% python3 -q
>>> import numpy as np
>>> from numpy import linalg as LA
>>> np.set_printoptions(precision=4, suppress=True, linewidth=120)
>>> M = 0.9 ** np.abs(np.subtract.outer(np.arange(4), np.arange(4)))
>>> M
array([[1.   , 0.9  , 0.81 , 0.729],
       [0.9  , 1.   , 0.9  , 0.81 ],
       [0.81 , 0.9  , 1.   , 0.9  ],
       [0.729, 0.81 , 0.9  , 1.   ]])
>>> round(LA.det(2 * M), 4), np.round(LA.det(M), 4)
(np.float64(0.1097), np.float64(0.0069))
>>> LA.eigvals(M)
array([3.5266, 0.3096, 0.1024, 0.0614])
>>> round(LA.det(M[::-1]), 4)
np.float64(0.0069)
>>> np.round(LA.det(M.T), 4)
np.float64(0.0069)
>>> w, vecs = LA.eigh(M)
>>> vec = np.array([2, -2, 0, -1])
>>> vecs * np.sqrt(w) @ vecs.T
array([[0.7842, 0.445 , 0.3331, 0.2758],
       [0.445 , 0.7168, 0.421 , 0.3331],
       [0.3331, 0.421 , 0.7168, 0.445 ],
       [0.2758, 0.3331, 0.445 , 0.7842]])
>>> vecs * np.maximum(w, 0) @ vecs.T
array([[1.   , 0.9  , 0.81 , 0.729],
       [0.9  , 1.   , 0.9  , 0.81 ],
       [0.81 , 0.9  , 1.   , 0.9  ],
       [0.729, 0.81 , 0.9  , 1.   ]])
>>> np.round(vec @ M @ vec / (vec @ vec), 4), round(w[0], 4), np.round(w[-1], 4)
(np.float64(0.236), np.float64(0.0614), np.float64(3.5266))
>>> np.round(LA.norm(M, 2) / LA.norm(M), 4)
np.float64(0.9956)
>>> np.abs(LA.svd(M)[2][-1])
array([0.2789, 0.6498, 0.6498, 0.2789])
>>> LA.matrix_rank(M, rtol=0.1)
np.int64(1)
>>> round(np.log10(LA.cond(M)))
2
>>> np.argsort(-LA.norm(M, axis=0).round(6), kind="stable")[:3]
array([1, 2, 0])
>>> u = np.array([-5, -1, -1, 2])
>>> other = M + np.outer(u, np.eye(4)[2])
>>> round(float(LA.det(other) / LA.det(M)), 4), np.round(1 + LA.solve(M, u)[2], 4)
(-13.2632, np.float64(-13.2632))
>>> m1 = np.cumsum(np.array([[3, 0, 2],
...     [0, 1, 3],
...     [2, 3, 0],
...     [1, 2, 0],
...     [2, 1, 2],
...     [1, 1, 3],
...     [1, 1, 2],
...     [0, 2, 0],
...     [0, 1, 2],
...     [2, 1, 3],
...     [2, 2, 1]]), axis=0)
>>> m1
array([[ 3,  0,  2],
       [ 3,  1,  5],
       [ 5,  4,  5],
       [ 6,  6,  5],
       [ 8,  7,  7],
       [ 9,  8, 10],
       [10,  9, 12],
       [10, 11, 12],
       [10, 12, 14],
       [12, 13, 17],
       [14, 15, 18]])
>>> rng = np.random.default_rng(192727)
>>> other = m1 + rng.integers(-2, 3, (11, 1)) @ rng.integers(-2, 3, (1, 3))
>>> other
array([[ 4,  2,  4],
       [ 2, -1,  3],
       [ 4,  2,  3],
       [ 6,  6,  5],
       [ 9,  9,  9],
       [ 8,  6,  8],
       [ 9,  7, 10],
       [10, 11, 12],
       [12, 16, 18],
       [11, 11, 15],
       [16, 19, 22]])
>>> np.abs(other - m1).sum(axis=1)
array([ 5,  5,  5,  0,  5,  5,  5,  0, 10,  5, 10])
>>> LA.matrix_rank(other - m1, tol=1e-8)
np.int64(1)
>>> E = np.loadtxt("test11.csv", delimiter=",")
>>> E
array([[ 3., -3., -1., -2., -2.],
       [ 0., -3., -1.,  3., -1.],
       [ 0.,  0.,  0., -1.,  0.],
       [ 0.,  0.,  0.,  1.,  2.],
       [ 0.,  0.,  0.,  0.,  0.]])
>>> # triangular
>>> r = LA.matrix_rank(E)
>>> r
np.int64(4)
>>> null = LA.svd(E)[2][r:].T
>>> [int(LA.matrix_rank(np.delete(E, i, axis=0))) for i in range(5)]
[3, 3, 3, 3, 4]
>>> np.round(null[:, 0] / null[np.abs(null[:, 0]).round(6).argmax(), 0], 4) + 0
array([ 0.    , -0.3333,  1.    ,  0.    ,  0.    ])
>>> [int(LA.matrix_rank(E[:i])) for i in range(1, len(E) + 1)]
[1, 2, 3, 4, 4]
>>> np.allclose(E @ null, 0)
True
